In [1]: import numpy as np

In [2]: from numpy import linalg as LA

In [3]: np.set_printoptions(precision=1, suppress=True, linewidth=200, legacy="1.25")

In [4]: rnd = lambda a: np.round(a, 1) + 0

In [5]: J = np.load("m.npy")

In [6]: print(J)
[[-2.  1.  0.  0.]
 [ 1.  1.  0.  0.]
 [ 0.  0.  0. -1.]
 [ 0.  0. -2.  2.]]

In [7]: # 2 blocks once reordered

In [8]: vals, V = LA.eig(J)

In [9]: print(rnd(np.sort(LA.eigvals(J.T))))
[-2.3 -0.7  1.3  2.7]

In [10]: print(np.kron(np.eye(2, dtype=int), J))
[[-2.  1.  0.  0. -0.  0.  0.  0.]
 [ 1.  1.  0.  0.  0.  0.  0.  0.]
 [ 0.  0.  0. -1.  0.  0.  0. -0.]
 [ 0.  0. -2.  2.  0.  0. -0.  0.]
 [-0.  0.  0.  0. -2.  1.  0.  0.]
 [ 0.  0.  0.  0.  1.  1.  0.  0.]
 [ 0.  0.  0. -0.  0.  0.  0. -1.]
 [ 0.  0. -0.  0.  0.  0. -2.  2.]]

In [11]: print(rnd(LA.det(J.T)))
6.0

In [12]: q, V = LA.qr(J[:, :2])[0], LA.qr(J[:, 2:])[0]

In [13]: sigma = LA.svd(q.T @ V, compute_uv=False)

In [14]: print((sigma > 0.9).sum())
0

In [15]: print(sigma)
[0. 0.]

In [16]: m1 = np.load("w.npy")

In [17]: print(m1)
[[ 18.9   7.3 -19. ]
 [ 17.5   6.4 -17.8]
 [ 14.2   4.4 -14.8]
 [ 13.    3.6 -13.7]
 [  4.6  -0.8  -5.8]
 [  2.7  -1.6  -3.8]
 [  1.9  -1.8  -3. ]
 [  0.   -2.   -0.8]
 [ -0.1  -2.   -0.6]
 [ -0.6  -1.4   0.2]
 [ -0.1  -0.1   0.1]
 [  0.6   0.2  -0.9]
 [  0.6   0.2  -0.9]
 [  0.6   0.1  -1. ]
 [  0.4  -1.1  -1.7]
 [ -1.5  -5.   -2. ]
 [ -1.7  -5.2  -2. ]
 [ -2.   -5.7  -1.9]
 [ -2.4  -6.5  -1.9]
 [ -6.2 -12.5  -1. ]]

In [18]: # row 12 repeats row 11

In [19]: G = np.cov(m1, rowvar=False)

In [20]: print(rnd(m1.std(axis=0)))
[6.9 4.5 6.1]

In [21]: print(rnd(LA.eigvalsh(G)[::-1]))
[102.1   7.1   0.1]

In [22]: print(np.argsort(-m1.std(axis=0).round(6), kind="stable"))
[0 2 1]

In [23]: mat = np.load("run8.npy")

In [24]: print(mat)
[[-3.1 -2.   0.1]
 [-3.1 -1.9  0. ]
 [-3.2 -1.9  0. ]
 [-3.  -2.  -0.1]
 [-3.  -1.8  0. ]
 [-2.9 -2.  -0.1]
 [-3.2 -2.   0. ]
 [-2.   1.9  2.8]
 [-1.9  1.9  2.9]
 [-1.9  2.   3.2]
 [-2.1  1.9  2.9]
 [-2.1  1.9  3.1]
 [-2.   2.   3. ]
 [-1.9  2.   3.2]]

In [25]: idx = mat[:, 2] > np.median(mat[:, 2])

In [26]: f = mat[idx].mean(axis=0) - mat[~idx].mean(axis=0)

In [27]: print(((mat - mat.mean(axis=0)) @ f > 0).astype(int))
[0 0 0 0 0 0 0 1 1 1 1 1 1 1]

In [28]: print(np.argsort(-np.abs(f).round(6), kind="stable"))
[1 2 0]

In [29]: print(rnd(f))
[1.1 3.9 3. ]

In [30]: print(idx.astype(int))
[0 0 0 0 0 0 0 1 1 1 1 1 1 1]

In [31]: x0 = np.array([1, 3, 0])

In [32]: target = mat @ x0

In [33]: print(rnd(LA.solve(mat.T @ mat, mat.T @ target)))
[1. 3. 0.]

In [34]: print(rnd(LA.pinv(mat) @ mat))
[[1. 0. 0.]
 [0. 1. 0.]
 [0. 0. 1.]]

In [35]: rng = np.random.default_rng(894)

In [36]: target = target + 0.1 * rng.normal(size=14)

In [37]: print(rnd(target))
[-9.  -8.9 -8.8 -8.9 -8.4 -8.9 -9.1  3.7  3.8  4.   3.7  3.6  4.1  4.1]

In [38]: b, *_ = LA.lstsq(mat, target)

In [39]: print(rnd(b))
[ 0.9  3.2 -0.2]

In [40]: print(rnd(LA.norm(target - mat @ b)))
0.2

In [41]: print(rnd(mat.T @ (target - mat @ b)))
[0. 0. 0.]

In [42]: proj = mat @ LA.solve(mat.T @ mat, mat.T)

In [43]: print(rnd(proj @ mat[:, 1]))
[-2.  -1.9 -1.9 -2.  -1.8 -2.  -2.   1.9  1.9  2.   1.9  1.9  2.   2. ]

In [44]: Z = mat[[9, 1]].astype(float)

In [45]: for _ in range(3):
    ...:     idx = LA.norm(mat[:, None] - Z, axis=-1).argmin(axis=1)
    ...:     Z = np.array([mat[idx == j].mean(axis=0) for j in range(2)])
    ...: 

In [46]: print(idx)
[1 1 1 1 1 1 1 0 0 0 0 0 0 0]

In [47]: print(rnd(Z))
[[-2.   1.9  3. ]
 [-3.1 -1.9  0. ]]

In [48]: print(np.bincount(idx))
[7 7]

In [49]: print(rnd(Z[1] - Z[0]))
[-1.1 -3.9 -3. ]

In [50]: arr = np.load("layer10.npy")

In [51]: print(arr)
[[16 16 16]
 [16 16 16]
 [16 16 16]]

In [52]: # symmetric, so the eigenvalues are real

In [53]: G = arr.T @ arr

In [54]: print(G)
[[768 768 768]
 [768 768 768]
 [768 768 768]]

In [55]: print((arr @ arr.T).shape)
(3, 3)

In [56]: print(rnd(LA.eigvalsh(G)[::-1]))
[2304.    0.    0.]

In [57]: print(np.trace(G), (arr ** 2).sum())
2304 2304

In [58]: print(np.allclose(arr[:-1].T @ LA.lstsq(arr[:-1].T, arr[-1])[0], arr[-1]))
True

In [59]: print(np.abs(np.diag(LA.qr(arr)[1])) > 1e-9)
[ True False False]

In [60]: print(rnd(arr @ LA.pinv(arr) @ arr))
[[16. 16. 16.]
 [16. 16. 16.]
 [16. 16. 16.]]

In [61]: print(rnd(np.trace(LA.pinv(arr) @ arr)))
1.0

In [62]: print(np.sort(np.abs(np.fft.fft(arr[0]))), rnd(np.sort(LA.svd(arr, compute_uv=False))))
[ 0.  0. 48.] [ 0.  0. 48.]

In [63]: print((arr @ arr)[0])
[768 768 768]

In [64]: print(rnd(np.sort(np.abs(LA.eigvals(arr)))))
[ 0.  0. 48.]

In [65]: print((arr - arr.T) / 2)
[[0. 0. 0.]
 [0. 0. 0.]
 [0. 0. 0.]]

In [66]: print(np.allclose(arr, arr.T))
True

In [67]: print(np.allclose(arr @ arr.T, arr.T @ arr))
True

In [68]: print(rnd(np.abs(LA.eigvals(arr)).max()))
48.0

In [69]: F = np.diag(np.array([0, 1, 0]))

In [70]: print(F)
[[0 0 0]
 [0 1 0]
 [0 0 0]]

In [71]: # projection: eigenvalues are 0 or 1

In [72]: print(F[:, 0] @ F[:, 2])
0

In [73]: print(rnd(LA.svd(F, compute_uv=False)))
[1. 0. 0.]

In [74]: x0 = np.array([-4, -3, 1])

In [75]: h = np.maximum(F @ x0, 0)

In [76]: print(np.maximum(F @ (3 * x0), 0))
[0 0 0]

In [77]: print(np.flatnonzero(h > 1e-9))
[]

In [78]: print(F * (h > 1e-9)[:, None])
[[0 0 0]
 [0 0 0]
 [0 0 0]]

In [79]: print(h)
[0 0 0]
